% ipython --no-banner

In [1]: import numpy as np

In [2]: import numpy.linalg as la

In [3]: np.set_printoptions(precision=2, suppress=True, linewidth=120)

In [4]: tidy = lambda a: np.round(a, 2) + 0

In [5]: F = np.cumsum(np.array([[2, 1, 1],
   ...:     [2, 1, 3],
   ...:     [-1, -3, 0],
   ...:     [-3, 0, -1],
   ...:     [-1, 2, 0],
   ...:     [-1, -1, 3],
   ...:     [-3, 3, 3],
   ...:     [-2, 2, -3],
   ...:     [3, -2, -3],
   ...:     [-3, 1, -3],
   ...:     [-2, 1, -2],
   ...:     [-3, 2, 3],
   ...:     [1, -2, -2],
   ...:     [-3, -1, 2],
   ...:     [1, -1, -2],
   ...:     [0, 1, 3],
   ...:     [-1, -3, -2],
   ...:     [2, -1, -2],
   ...:     [-2, 2, -2],
   ...:     [1, -3, 2],
   ...:     [-1, -1, -1],
   ...:     [0, -1, 3],
   ...:     [0, -1, 1]]), axis=0)

In [6]: F
Out[6]: 
array([[  2,   1,   1],
       [  4,   2,   4],
       [  3,  -1,   4],
       [  0,  -1,   3],
       [ -1,   1,   3],
       [ -2,   0,   6],
       [ -5,   3,   9],
       [ -7,   5,   6],
       [ -4,   3,   3],
       [ -7,   4,   0],
       [ -9,   5,  -2],
       [-12,   7,   1],
       [-11,   5,  -1],
       [-14,   4,   1],
       [-13,   3,  -1],
       [-13,   4,   2],
       [-14,   1,   0],
       [-12,   0,  -2],
       [-14,   2,  -4],
       [-13,  -1,  -2],
       [-14,  -2,  -3],
       [-14,  -3,   0],
       [-14,  -4,   1]])

In [7]: # column 0 is much longer than the rest

In [8]: C = F[[22, 2]].astype(float)

In [9]: for _ in range(5):
   ...:     labels = la.norm(F[:, None] - C, axis=-1).argmin(axis=1)
   ...:     C = np.array([F[labels == j].mean(axis=0) for j in range(2)])
   ...: 

In [10]: labels
Out[10]: array([1, 1, 1, 1, 1, 1, 1, 1, 1, 0, 0, 0, 0, 0, 0, 0, 0, 0, 0, 0, 0, 0, 0])

In [11]: np.bincount(labels)
Out[11]: array([14,  9])

In [12]: tidy(C[1] - C[0])
Out[12]: array([11.32, -0.34,  5.05])

In [13]: tidy(C)
Out[13]: 
array([[-12.43,   1.79,  -0.71],
       [ -1.11,   1.44,   4.33]])

In [14]: J = np.array([[0.1, -0.9, 1.0],
    ...:     [-0.1, -0.1, 1.1],
    ...:     [0.5, -0.1, 0.0],
    ...:     [0.0, 0.1, -1.6],
    ...:     [0.54, -0.08, -0.05],
    ...:     [0.8, 0.9, 1.0]])

In [15]: vec = np.array([-4, 9, 4])

In [16]: rhs = J @ vec

In [17]: tidy(rhs)
Out[17]: array([-4.5 ,  3.9 , -2.9 , -5.5 , -3.08,  8.9 ])

In [18]: tidy(la.solve(J.T @ J, J.T @ rhs))
Out[18]: array([-4.,  9.,  4.])

In [19]: rng = np.random.default_rng(80)

In [20]: rhs = rhs + 0.05 * rng.normal(size=6)

In [21]: tidy(rhs)
Out[21]: array([-4.45,  3.88, -2.93, -5.56, -3.14,  9.03])

In [22]: b, *_ = la.lstsq(J, rhs)

In [23]: tidy(b)
Out[23]: array([-4.  ,  9.05,  4.05])

In [24]: tidy(la.norm(rhs - J @ b))
Out[24]: np.float64(0.11)

In [25]: tidy(J.T @ (rhs - J @ b))
Out[25]: array([0., 0., 0.])

In [26]: r0 = np.array([1, 3, 2])

In [27]: tidy(np.polyval(r0, J[3]))
Out[27]: array([ 2.  ,  2.31, -0.24])

In [28]: tidy(np.convolve(J[3], r0))
Out[28]: array([ 0. ,  0.1, -1.3, -4.6, -3.2])

In [29]: tidy(np.correlate(J[3], J[0], "full"))
Out[29]: array([ 0.  ,  0.1 , -1.69,  1.45, -0.16])

In [30]: labels = rng.permutation(3)

In [31]: other = J[:, labels] * rng.choice([-1, 1], 3)

In [32]: other
Out[32]: 
array([[ 1.  , -0.9 , -0.1 ],
       [ 1.1 , -0.1 ,  0.1 ],
       [ 0.  , -0.1 , -0.5 ],
       [-1.6 ,  0.1 , -0.  ],
       [-0.05, -0.08, -0.54],
       [ 1.  ,  0.9 , -0.8 ]])

In [33]: left, _, VT = la.svd(J.T @ other)

In [34]: tidy(la.lstsq(J, other)[0])
Out[34]: 
array([[ 0.,  0., -1.],
       [ 0.,  1.,  0.],
       [ 1.,  0.,  0.]])

In [35]: other = J + rng.integers(-2, 3, (6, 1)) @ rng.integers(-2, 3, (1, 3))

In [36]: tidy(other)
Out[36]: 
array([[-0.9 , -1.9 ,  2.  ],
       [ 1.9 ,  1.9 , -0.9 ],
       [ 2.5 ,  1.9 , -2.  ],
       [ 2.  ,  2.1 , -3.6 ],
       [-1.46, -2.08,  1.95],
       [-0.2 , -0.1 ,  2.  ]])

In [37]: np.abs(other - J).sum(axis=1)
Out[37]: array([3., 6., 6., 6., 6., 3.])

In [38]: tidy(other - J)
Out[38]: 
array([[-1., -1.,  1.],
       [ 2.,  2., -2.],
       [ 2.,  2., -2.],
       [ 2.,  2., -2.],
       [-2., -2.,  2.],
       [-1., -1.,  1.]])

In [39]: P = other @ la.solve(other.T @ other, other.T)

In [40]: tidy((np.eye(6) - P) @ other)
Out[40]: 
array([[0., 0., 0.],
       [0., 0., 0.],
       [0., 0., 0.],
       [0., 0., 0.],
       [0., 0., 0.],
       [0., 0., 0.]])

In [41]: tidy(np.diag(P))
Out[41]: array([0.59, 0.43, 0.63, 0.49, 0.33, 0.53])

In [42]: np.allclose(P @ P, P)
Out[42]: True

In [43]: tidy(P @ other[:, 0])
Out[43]: array([-0.9 ,  1.9 ,  2.5 ,  2.  , -1.46, -0.2 ])

In [44]: tidy(la.eigvalsh(P))
Out[44]: array([0., 0., 0., 1., 1., 1.])

In [45]: data = np.load("block12.npy")

In [46]: data
Out[46]: 
array([[4., 1., 0., 0., 0.],
       [0., 4., 1., 0., 0.],
       [0., 0., 4., 1., 0.],
       [0., 0., 0., 4., 1.],
       [0., 0., 0., 0., 4.]])

In [47]: r0 = np.array([-2, 0])

In [48]: np.convolve(data[1], r0)
Out[48]: array([ 0., -8., -2.,  0.,  0.,  0.])

In [49]: np.cross(data[1, :3], data[0, :3])
Out[49]: array([ -1.,   4., -16.])

In [50]: data @ data
Out[50]: 
array([[16.,  8.,  1.,  0.,  0.],
       [ 0., 16.,  8.,  1.,  0.],
       [ 0.,  0., 16.,  8.,  1.],
       [ 0.,  0.,  0., 16.,  8.],
       [ 0.,  0.,  0.,  0., 16.]])

In [51]: tidy(np.sort(la.eigvals(data)))
Out[51]: array([4., 4., 4., 4., 4.])

In [52]: la.matrix_rank(data - data[0, 0] * np.eye(5))
Out[52]: np.int64(4)

In [53]: r0, g = data[3], data[4]

In [54]: r0 @ r0
Out[54]: np.float64(17.0)

In [55]: pr = (r0 @ g) / (r0 @ r0) * r0

In [56]: tidy(la.norm(r0 + g) ** 2 + la.norm(r0 - g) ** 2)
Out[56]: np.float64(66.0)

In [57]: (g - pr) @ r0
Out[57]: np.float64(0.0)

In [58]: la.matrix_rank(np.outer(r0, g))
Out[58]: np.int64(1)

In [59]: tidy(la.eigvals(data).sum().real)
Out[59]: np.float64(20.0)

In [60]: tidy(la.eigvals(data))
Out[60]: array([4., 4., 4., 4., 4.])

In [61]: np.poly(data)
Out[61]: array([    1.,   -20.,   160.,  -640.,  1280., -1024.])

In [62]: np.kron(np.eye(2, dtype=int), data)
Out[62]: 
array([[4., 1., 0., 0., 0., 0., 0., 0., 0., 0.],
       [0., 4., 1., 0., 0., 0., 0., 0., 0., 0.],
       [0., 0., 4., 1., 0., 0., 0., 0., 0., 0.],
       [0., 0., 0., 4., 1., 0., 0., 0., 0., 0.],
       [0., 0., 0., 0., 4., 0., 0., 0., 0., 0.],
       [0., 0., 0., 0., 0., 4., 1., 0., 0., 0.],
       [0., 0., 0., 0., 0., 0., 4., 1., 0., 0.],
       [0., 0., 0., 0., 0., 0., 0., 4., 1., 0.],
       [0., 0., 0., 0., 0., 0., 0., 0., 4., 1.],
       [0., 0., 0., 0., 0., 0., 0., 0., 0., 4.]])
